% ipython --no-banner

In [1]: import numpy as np

In [2]: np.set_printoptions(precision=3, suppress=True, linewidth=200, sign=" ")

In [3]: mat = np.array([[0.0, 0.0, 0.0], [-1.0, -2.0, 0.0], [0.0, 0.0, 2.0]])

In [4]: # 2 blocks once reordered

In [5]: rng = np.random.default_rng(15156)

In [6]: idx = rng.permutation(3)

In [7]: idx
Out[7]: array([ 0,  1,  2])

In [8]: out = mat[idx][:, idx]

In [9]: out
Out[9]: 
array([[ 0.,  0.,  0.],
       [-1., -2.,  0.],
       [ 0.,  0.,  2.]])

In [10]: np.trace(out)
Out[10]: np.float64(0.0)

In [11]: np.diag(out)
Out[11]: array([ 0., -2.,  2.])

In [12]: rank = np.linalg.matrix_rank(mat)

In [13]: rank
Out[13]: np.int64(2)

In [14]: N = np.linalg.svd(mat)[2][rank:].T

In [15]: np.linalg.matrix_rank(mat.T @ mat), np.linalg.matrix_rank(mat @ mat.T)
Out[15]: (np.int64(2), np.int64(2))

In [16]: mat @ N
Out[16]: 
array([[ 0.],
       [ 0.],
       [ 0.]])

In [17]: np.allclose(mat @ N, 0)
Out[17]: True

In [18]: def softmax(z):
    ...:     e = np.exp(z - z.max(axis=-1, keepdims=True))
    ...:     return e / e.sum(axis=-1, keepdims=True)
    ...: 

In [19]: softmax(mat[0])
Out[19]: array([ 0.333,  0.333,  0.333])

In [20]: softmax(mat[0] + 3)
Out[20]: array([ 0.333,  0.333,  0.333])

In [21]: softmax(10 * mat[0])
Out[21]: array([ 0.333,  0.333,  0.333])

In [22]: softmax(mat).sum(axis=1)
Out[22]: array([ 1.,  1.,  1.])

In [23]: scores = mat @ mat.T / np.sqrt(3)

In [24]: softmax(scores).round(6).argmax(axis=1)
Out[24]: array([ 0,  1,  2])

In [25]: softmax(scores)
Out[25]: 
array([[ 0.333,  0.333,  0.333],
       [ 0.05 ,  0.9  ,  0.05 ],
       [ 0.083,  0.083,  0.834]])

In [26]: softmax(scores + np.triu(np.full(scores.shape, -np.inf), 1))
Out[26]: 
array([[ 1.   ,  0.   ,  0.   ],
       [ 0.053,  0.947,  0.   ],
       [ 0.083,  0.083,  0.834]])

In [27]: softmax(scores)[0] @ mat
Out[27]: array([-0.333, -0.667,  0.667])
